>>> import numpy as np
>>> from numpy import linalg as LA
>>> np.set_printoptions(suppress=True, linewidth=160)
>>> rnd = lambda a: np.round(a, 2) + 0
>>> feats = np.load("case10.npy")
>>> feats
array([[-3.,  0.,  0.,  0.,  0.,  0.,  0.],
       [ 0.,  3., -2.,  1., -3.,  2.,  0.],
       [ 0.,  3.,  0.,  3.,  0., -1.,  0.],
       [ 0., -1., -2.,  1.,  1., -2.,  1.],
       [ 0., -2., -1.,  1.,  1.,  3., -1.],
       [ 0., -2.,  3.,  3.,  1.,  0., -1.],
       [ 0.,  1.,  2.,  1., -1.,  0.,  1.]])
>>> rnd(LA.norm(feats[6] - feats[1]))
np.float64(5.39)
>>> rnd(LA.norm(feats, axis=0))
array([3.  , 5.29, 4.69, 4.69, 3.61, 4.24, 2.  ])
>>> rnd(LA.norm(feats, axis=1))
array([3.  , 5.2 , 4.36, 3.46, 4.12, 4.9 , 2.83])
>>> rnd(LA.norm(feats, 2))
np.float64(6.4)
>>> rnd(LA.norm(feats[6], 1)), rnd(LA.norm(feats[6], np.inf))
(np.float64(6.0), np.float64(2.0))
>>> feats[6] @ feats[1]
np.float64(3.0)
>>> rnd(LA.norm(feats, "nuc"))
np.float64(25.47)
>>> (LA.matrix_power((feats != 0) + (feats.T != 0) + np.eye(7), 7) > 0).astype(int)
array([[1, 0, 0, 0, 0, 0, 0],
       [0, 1, 1, 1, 1, 1, 1],
       [0, 1, 1, 1, 1, 1, 1],
       [0, 1, 1, 1, 1, 1, 1],
       [0, 1, 1, 1, 1, 1, 1],
       [0, 1, 1, 1, 1, 1, 1],
       [0, 1, 1, 1, 1, 1, 1]])
>>> (feats != 0).astype(int)
array([[1, 0, 0, 0, 0, 0, 0],
       [0, 1, 1, 1, 1, 1, 0],
       [0, 1, 0, 1, 0, 1, 0],
       [0, 1, 1, 1, 1, 1, 1],
       [0, 1, 1, 1, 1, 1, 1],
       [0, 1, 1, 1, 1, 0, 1],
       [0, 1, 1, 1, 1, 0, 1]])
>>> rnd(np.sort(LA.eigvals(feats).real))
array([-3.  , -0.61, -0.61,  0.48,  0.48,  1.46,  4.81])
>>> feats @ feats
array([[  9.,   0.,   0.,   0.,   0.,   0.,   0.],
       [  0.,   4.,   1.,   1.,  -9.,  -3.,   2.],
       [  0.,   8., -15.,   3.,  -7.,   0.,   4.],
       [  0.,  -7.,  -5., -10.,   2.,   1.,   3.],
       [  0., -19.,   8.,   5.,  12.,  -2.,  -4.],
       [  0.,  -3.,  -5.,  10.,  11., -10.,   1.],
       [  0.,  11.,  -1.,   8.,  -4.,  -5.,   3.]])
